% python3 -q
>>> import numpy as np
>>> from numpy import linalg as LA
>>> np.set_printoptions(suppress=True, linewidth=140)
>>> M = np.load("m.npy")
>>> M
array([[ 4,  0,  0,  0,  0],
       [ 0, -2,  0,  0,  0],
       [ 0,  0,  2,  0,  0],
       [ 0,  0,  0,  4,  0],
       [ 0,  0,  0,  0, -3]])
>>> round(float(LA.det(M)), 2)
192.0
>>> w, evecs = LA.eigh(M)
>>> vec = np.array([-4, -5, 2, -2, 0])
>>> np.abs(M).sum(axis=1).max(), np.abs(w).max()
(np.int64(4), np.float64(4.0))
>>> evecs * np.maximum(w, 0) @ evecs.T
array([[4., 0., 0., 0., 0.],
       [0., 0., 0., 0., 0.],
       [0., 0., 2., 0., 0.],
       [0., 0., 0., 4., 0.],
       [0., 0., 0., 0., 0.]])
>>> np.round(LA.eigvalsh(M[1:, 1:]), 2)
array([-3., -2.,  2.,  4.])
>>> np.round(vec @ M @ vec / (vec @ vec), 2), w[0], w[-1]
(np.float64(0.78), np.float64(-3.0), np.float64(4.0))
>>> vec = np.array([-1, -2, 0, -1, 1])
>>> M @ np.eye(5)[3]
array([0., 0., 0., 4., 0.])
>>> LA.norm(M @ vec) <= LA.norm(M, 2) * LA.norm(vec) + 1e-9
np.True_
>>> M * vec
array([[-4,  0,  0,  0,  0],
       [ 0,  4,  0,  0,  0],
       [ 0,  0,  0,  0,  0],
       [ 0,  0,  0, -4,  0],
       [ 0,  0,  0,  0, -3]])
>>> np.einsum("ij,j->i", M, vec)
array([-4,  4,  0, -4, -3])
>>> np.round(LA.norm(M, axis=0), 2)
array([4., 2., 2., 4., 3.])
>>> M[:, 0] @ M[:, 2]
np.int64(0)
>>> other = np.array([[-2, 0, 0, -1], [3, 2, 3, -1], [1, 1, 3, 3], [2, -3, 1, -2]])
>>> J = other + other.T
>>> J
array([[-4,  3,  1,  1],
       [ 3,  4,  4, -4],
       [ 1,  4,  6,  4],
       [ 1, -4,  4, -4]])
>>> w, evecs = LA.eig(J)
>>> np.round(np.sort(LA.eigvals(J @ J)), 2)
array([15.28, 21.7 , 71.18, 93.85])
>>> np.round(np.sort(LA.eigvals(LA.inv(J))), 2)
array([-0.26, -0.12,  0.1 ,  0.21])
>>> P = np.triu(np.array([[3, 0, 3, 1, 1],
...     [3, 3, 0, 2, 1],
...     [1, 0, 0, 1, 3],
...     [2, 1, 1, 0, 2],
...     [2, 1, 2, 1, 1]]), 1) + np.eye(5)
>>> other = P @ M @ LA.inv(P)
>>> np.trace(other), np.trace(M)
(np.float64(5.0), np.int64(5))
>>> other
array([[  4.,   0.,  -6.,   6.,  -1.],
       [  0.,  -2.,   0.,  12., -25.],
       [  0.,   0.,   2.,   2., -19.],
       [  0.,   0.,   0.,   4., -14.],
       [  0.,   0.,   0.,   0.,  -3.]])
>>> other = np.array([[0, 3], [0, 0], [2, 2], [0, 1]])
>>> np.einsum("ik,kj->ij", J, other)
array([[ 2, -9],
       [ 8, 13],
       [12, 19],
       [ 8,  7]])
>>> LA.matrix_rank(J @ other)
np.int64(2)
>>> np.vstack([J, other.T]).shape
(6, 4)
>>> J @ other
array([[ 2, -9],
       [ 8, 13],
       [12, 19],
       [ 8,  7]])
>>> other.T @ J.T
array([[ 2,  8, 12,  8],
       [-9, 13, 19,  7]])
>>> round(float(LA.det(2 * J)), 2), round(float(LA.det(J)), 2)
(23808.0, 1488.0)
>>> np.round(np.poly(J), 2)
array([   1.,   -2.,  -99.,   84., 1488.])
>>> np.round(LA.det(J.T), 2)
np.float64(1488.0)
>>> np.einsum("ij,ji->", J, J)
np.int64(202)
>>> vec = np.array([-3, 3, 3, -3])
>>> y = J @ vec
>>> y
array([21, 27, 15,  9])
>>> np.round(LA.solve(J, y + J[:, 0]), 2)
array([-2.,  3.,  3., -3.])
>>> np.round(LA.solve(J, -1 * y), 2)
array([ 3., -3., -3.,  3.])
>>> F = np.load("case9.npy")
>>> F
array([[-2.,  0.,  0.,  0.],
       [ 0.,  2.,  1.,  2.],
       [ 0.,  3.,  2.,  0.],
       [ 0.,  1.,  2.,  2.]])
>>> rng = np.random.default_rng(25337)
>>> lab = rng.permutation(4)
>>> other = F[:, lab] * rng.choice([-1, 1], 4)
>>> other
array([[ 2., -0.,  0.,  0.],
       [-0., -2.,  1.,  2.],
       [-0., -3.,  2.,  0.],
       [-0., -1.,  2.,  2.]])
>>> left, _, vt = LA.svd(F.T @ other)
>>> lab
array([0, 1, 2, 3])
>>> other = LA.inv(F)
>>> np.round(LA.inv(other), 2)
array([[-2., -0., -0., -0.],
       [-0.,  2.,  1.,  2.],
       [ 0.,  3.,  2.,  0.],
       [ 0.,  1.,  2.,  2.]])
>>> other.round(2)
array([[-0.5, -0. , -0. , -0. ],
       [ 0. ,  0.4,  0.2, -0.4],
       [ 0. , -0.6,  0.2,  0.6],
       [ 0. ,  0.4, -0.3,  0.1]])
>>> np.allclose(other, F.T)
False
>>> np.round(LA.cond(F), 2)
np.float64(5.35)
>>> round(LA.det(F) * LA.det(other), 2)
np.float64(1.0)
>>> np.round(F @ other, 2) + 0
array([[1., 0., 0., 0.],
       [0., 1., 0., 0.],
       [0., 0., 1., 0.],
       [0., 0., 0., 1.]])
>>> (np.abs(other) > 1e-9).astype(int)
array([[1, 0, 0, 0],
       [0, 1, 1, 1],
       [0, 1, 1, 1],
       [0, 1, 1, 1]])
>>> np.round(LA.det(F) * other, 2)
array([[ 10.,   0.,   0.,   0.],
       [ -0.,  -8.,  -4.,   8.],
       [ -0.,  12.,  -4., -12.],
       [ -0.,  -8.,   6.,  -2.]])
>>> w, evecs = LA.eig(M)
>>> np.prod(w)
np.float64(192.0)
>>> np.round(np.sort(LA.eigvals(M.T)), 2)
array([-3., -2.,  2.,  4.,  4.])
>>> np.round(np.sort(LA.eigvals(LA.inv(M))), 2)
array([-0.5 , -0.33,  0.25,  0.25,  0.5 ])
>>> np.round(np.sort(LA.eigvals(M @ M)), 2)
array([ 4.,  4.,  9., 16., 16.])
>>> w
array([ 4., -2.,  2.,  4., -3.])
>>> other = F / np.sqrt((F ** 2).mean(axis=1, keepdims=True))
>>> F - F.mean(axis=1, keepdims=True)
array([[-1.5 ,  0.5 ,  0.5 ,  0.5 ],
       [-1.25,  0.75, -0.25,  0.75],
       [-1.25,  1.75,  0.75, -1.25],
       [-1.25, -0.25,  0.75,  0.75]])
>>> w, evecs = LA.eigh(J)
>>> np.round(LA.eigvalsh(J + -2 * np.eye(4)), 2)
array([-10.44,  -5.91,   2.66,   7.69])
>>> mat = np.load("dump.npy")
>>> mat
array([[3., 3., 0.],
       [3., 1., 3.],
       [0., 3., 0.]])
>>> vec = np.array([3, 4, 1])
>>> h1 = np.maximum(mat @ vec, 0)
>>> np.flatnonzero(h1 > 1e-9)
array([0, 1, 2])
>>> np.maximum(mat @ vec, 0) - np.maximum(-mat @ vec, 0)
array([21., 16., 12.])
>>> mat.T @ h1
array([111., 115.,  48.])
>>> np.round(np.tanh(mat @ vec), 2)
array([1., 1., 1.])
>>> h1
array([21., 16., 12.])
>>> mat * (h1 > 1e-9)[:, None]
array([[3., 3., 0.],
       [3., 1., 3.],
       [0., 3., 0.]])
>>> lab = rng.permutation(3)
>>> lab
array([1, 0, 2])
>>> other = mat[lab][:, lab]
>>> np.diag(other)
array([1., 3., 0.])
>>> np.round(np.sort(np.abs(LA.eigvals(other))), 2)
array([1.44, 3.23, 5.79])
>>> np.trace(other)
np.float64(4.0)
>>> m1 = np.loadtxt("x.csv", delimiter=",")
>>> m1
array([[ 0.47,  0.87, -0.01],
       [ 0.7 ,  0.7 ,  0.3 ],
       [-1.9 ,  0.1 ,  0.9 ]])
>>> left, s = LA.svd(m1)
Traceback (most recent call last):
  File "<python-input-89>", line 1, in <module>
    left, s = LA.svd(m1)
    ^^^^^^^
ValueError: too many values to unpack (expected 2)
>>> left, s, vt = LA.svd(m1, full_matrices=False)
>>> np.round(np.cumsum(s ** 2) / np.sum(s ** 2), 2)
array([0.77, 0.99, 1.  ])
>>> np.round(left.T @ left, 2) + 0
array([[1., 0., 0.],
       [0., 1., 0.],
       [0., 0., 1.]])
>>> left.shape, s.shape, vt.shape
((3, 3), (3,), (3, 3))
>>> (s > 1e-8).sum()
np.int64(3)
>>> np.round(left.T @ m1 @ vt.T, 2) + 0
array([[2.23, 0.  , 0.  ],
       [0.  , 1.19, 0.  ],
       [0.  , 0.  , 0.29]])
>>> np.round(s / s[0], 2)
array([1.  , 0.53, 0.13])
>>> s.round(2)
array([2.23, 1.19, 0.29])
>>> u = np.array([1, 0])
>>> np.convolve(m1[1], u)
array([0.7, 0.7, 0.3, 0. ])
>>> np.array([np.convolve(row, u, "same") for row in m1])
array([[ 0.47,  0.87, -0.01],
       [ 0.7 ,  0.7 ,  0.3 ],
       [-1.9 ,  0.1 ,  0.9 ]])
>>> np.round(np.correlate(m1[1], m1[0], "full"), 2)
array([-0.01,  0.6 ,  0.94,  0.59,  0.14])
